>>> import numpy as np
>>> import numpy.linalg as la
>>> np.set_printoptions(precision=3, suppress=True, linewidth=140, legacy="1.25")
>>> tidy = lambda a: np.round(a, 3) + 0
>>> rng = np.random.default_rng(2173)
>>> M = np.eye(7, dtype=int)[rng.permutation(7)]
>>> M
array([[0, 0, 0, 0, 1, 0, 0],
       [0, 0, 0, 0, 0, 0, 1],
       [0, 0, 0, 0, 0, 1, 0],
       [0, 0, 0, 1, 0, 0, 0],
       [1, 0, 0, 0, 0, 0, 0],
       [0, 0, 1, 0, 0, 0, 0],
       [0, 1, 0, 0, 0, 0, 0]])
>>> vec = np.array([-5, -1, 0, -3, -4, 2, 0])
>>> rhs = M @ vec
>>> rhs
array([-4,  0,  2, -3, -5,  0, -1])
>>> tidy(la.solve(M, rhs))
array([-5., -1.,  0., -3., -4.,  2.,  0.])
>>> tidy(la.solve(M, M[:, 3]))
array([0., 0., 0., 1., 0., 0., 0.])
>>> tidy(la.solve(M, -1 * rhs))
array([ 5.,  1.,  0.,  3.,  4., -2.,  0.])
>>> la.matrix_power(M, 2)
array([[1, 0, 0, 0, 0, 0, 0],
       [0, 1, 0, 0, 0, 0, 0],
       [0, 0, 1, 0, 0, 0, 0],
       [0, 0, 0, 1, 0, 0, 0],
       [0, 0, 0, 0, 1, 0, 0],
       [0, 0, 0, 0, 0, 1, 0],
       [0, 0, 0, 0, 0, 0, 1]])
>>> M.sum(axis=1)
array([1, 1, 1, 1, 1, 1, 1])
>>> M @ np.ones(7)
array([1., 1., 1., 1., 1., 1., 1.])
>>> pr = np.eye(7)[0]
>>> for _ in range(3):
...     pr = pr @ M
...     print(pr.round(3))
... 
[0. 0. 0. 0. 1. 0. 0.]
[1. 0. 0. 0. 0. 0. 0.]
[0. 0. 0. 0. 1. 0. 0.]
>>> theta = np.radians(36)
>>> Rm = np.eye(7)
>>> Rm[4, 4] = Rm[2, 2] = np.cos(theta)
>>> Rm[4, 2], Rm[2, 4] = -np.sin(theta), np.sin(theta)
>>> tidy(Rm)
array([[ 1.   ,  0.   ,  0.   ,  0.   ,  0.   ,  0.   ,  0.   ],
       [ 0.   ,  1.   ,  0.   ,  0.   ,  0.   ,  0.   ,  0.   ],
       [ 0.   ,  0.   ,  0.809,  0.   ,  0.588,  0.   ,  0.   ],
       [ 0.   ,  0.   ,  0.   ,  1.   ,  0.   ,  0.   ,  0.   ],
       [ 0.   ,  0.   , -0.588,  0.   ,  0.809,  0.   ,  0.   ],
       [ 0.   ,  0.   ,  0.   ,  0.   ,  0.   ,  1.   ,  0.   ],
       [ 0.   ,  0.   ,  0.   ,  0.   ,  0.   ,  0.   ,  1.   ]])
>>> A2 = M @ Rm.T
>>> tidy(la.svd(M, compute_uv=False)), tidy(la.svd(A2, compute_uv=False))
(array([1., 1., 1., 1., 1., 1., 1.]), array([1., 1., 1., 1., 1., 1., 1.]))
>>> np.allclose(la.norm(M, axis=1), la.norm(A2, axis=1))
True
>>> tidy(np.abs(A2 - M).max(axis=0))
array([0.   , 0.   , 0.588, 0.   , 0.588, 0.   , 0.   ])
